% python3 -q
>>> import numpy as np
>>> import numpy.linalg as la
>>> np.set_printoptions(precision=1, suppress=True, linewidth=200)
>>> M = -2 * np.eye(7) + np.ones((7, 7))
>>> M
array([[-1.,  1.,  1.,  1.,  1.,  1.,  1.],
       [ 1., -1.,  1.,  1.,  1.,  1.,  1.],
       [ 1.,  1., -1.,  1.,  1.,  1.,  1.],
       [ 1.,  1.,  1., -1.,  1.,  1.,  1.],
       [ 1.,  1.,  1.,  1., -1.,  1.,  1.],
       [ 1.,  1.,  1.,  1.,  1., -1.,  1.],
       [ 1.,  1.,  1.,  1.,  1.,  1., -1.]])
>>> # equal to its transpose
>>> try:
...     la.cholesky(M)
... except la.LinAlgError as e:
...     print("failed:", e)
... 
failed: Matrix is not positive definite
>>> np.all(la.eigvalsh(M) > 0)
np.False_
>>> [round(float(la.det(M[:i, :i])), 2) + 0 for i in range(1, 8)]
[-1.0, 0.0, 4.0, -16.0, 48.0, -128.0, 320.0]
>>> round(float(la.eigvalsh(M).min()), 1)
-2.0
>>> K = np.array([[2, 4, -6, -1, -2, 3],
...     [0, 4, -6, 0, -2, 3],
...     [-4, 0, -6, 2, 0, 3],
...     [3, 6, -9, 4, 8, -12],
...     [0, 6, -9, 0, 8, -12],
...     [-6, 0, -9, -8, 0, -12]])
>>> ev, V = la.eigh(M)
>>> x = np.array([0, -2, 3, 3, -1, -1, -1])
>>> V * np.maximum(ev, 0) @ V.T
array([[0.7, 0.7, 0.7, 0.7, 0.7, 0.7, 0.7],
       [0.7, 0.7, 0.7, 0.7, 0.7, 0.7, 0.7],
       [0.7, 0.7, 0.7, 0.7, 0.7, 0.7, 0.7],
       [0.7, 0.7, 0.7, 0.7, 0.7, 0.7, 0.7],
       [0.7, 0.7, 0.7, 0.7, 0.7, 0.7, 0.7],
       [0.7, 0.7, 0.7, 0.7, 0.7, 0.7, 0.7],
       [0.7, 0.7, 0.7, 0.7, 0.7, 0.7, 0.7]])
>>> (np.sign(V[:, -1].round(6)) == np.sign(V[0, -1].round(6))).astype(int)
array([1, 1, 1, 1, 1, 1, 1])
>>> r0 = np.array([-3, -3, -3, 1, -2, 2])
>>> other = K + np.outer(r0, np.eye(6)[3])
>>> np.round(la.det(other) / la.det(K), 1), np.round(1 + la.solve(K, r0)[3], 1)
(np.float64(1.5), np.float64(1.5))
>>> print(la.matrix_rank(other - K))
1
>>> x = np.array([-4, 1, -9, -8, 0, 9])
>>> a = np.maximum(K @ x, 0)
>>> K.T @ a
array([ -520,   680, -2055,  -411,  -340,    21])
>>> K * (a > 1e-9)[:, None]
array([[  2,   4,  -6,  -1,  -2,   3],
       [  0,   4,  -6,   0,  -2,   3],
       [ -4,   0,  -6,   2,   0,   3],
       [  0,   0,   0,   0,   0,   0],
       [  0,   0,   0,   0,   0,   0],
       [ -6,   0,  -9,  -8,   0, -12]])
>>> x = np.array([-5, 7, -3, 4, -9, 0])
>>> y = K @ x
>>> y
array([50, 64, 46, -2, -3, 25])
>>> la.solve(K, 5 * y)
array([-25.,  35., -15.,  20., -45.,   0.])
>>> other = K[0, 0] * K[1:] - np.outer(K[1:, 0], K[0])
>>> other
array([[  0,   8, -12,   0,  -4,   6],
       [  0,  16, -36,   0,  -8,  18],
       [  0,   0,   0,  11,  22, -33],
       [  0,  12, -18,   0,  16, -24],
       [  0,  24, -54, -22, -12,  -6]])
>>> np.flatnonzero(~other.round(6).any(axis=1))
array([], dtype=int64)
>>> print(la.matrix_rank(other), la.matrix_rank(K))
5 6
>>> m1 = np.load("mat.npy")
>>> m1
array([[  1,  -3,   9, -27],
       [  1,  -2,   4,  -8],
       [  1,  -1,   1,  -1],
       [  1,   0,   0,   0]])
>>> # row 0 dominates
>>> U, sig, vt = la.svd(m1)
>>> print(sig)
[30.1  2.2  0.9  0.2]
>>> other = U[:, :1] @ np.diag(sig[:1]) @ vt[:1]
>>> round(la.norm(m1 - other, 2), 1), np.round(sig[1], 1)
(np.float64(2.2), np.float64(2.2))
>>> la.matrix_rank(m1, rtol=0.05)
np.int64(2)
>>> other.round(1) + 0
array([[  1.2,  -3.3,   9.4, -26.8],
       [  0.4,  -1.1,   3. ,  -8.5],
       [  0.1,  -0.2,   0.5,  -1.3],
       [  0. ,   0. ,   0. ,   0. ]])
>>> round(np.abs(m1 - other).max(), 1)
np.float64(1.0)
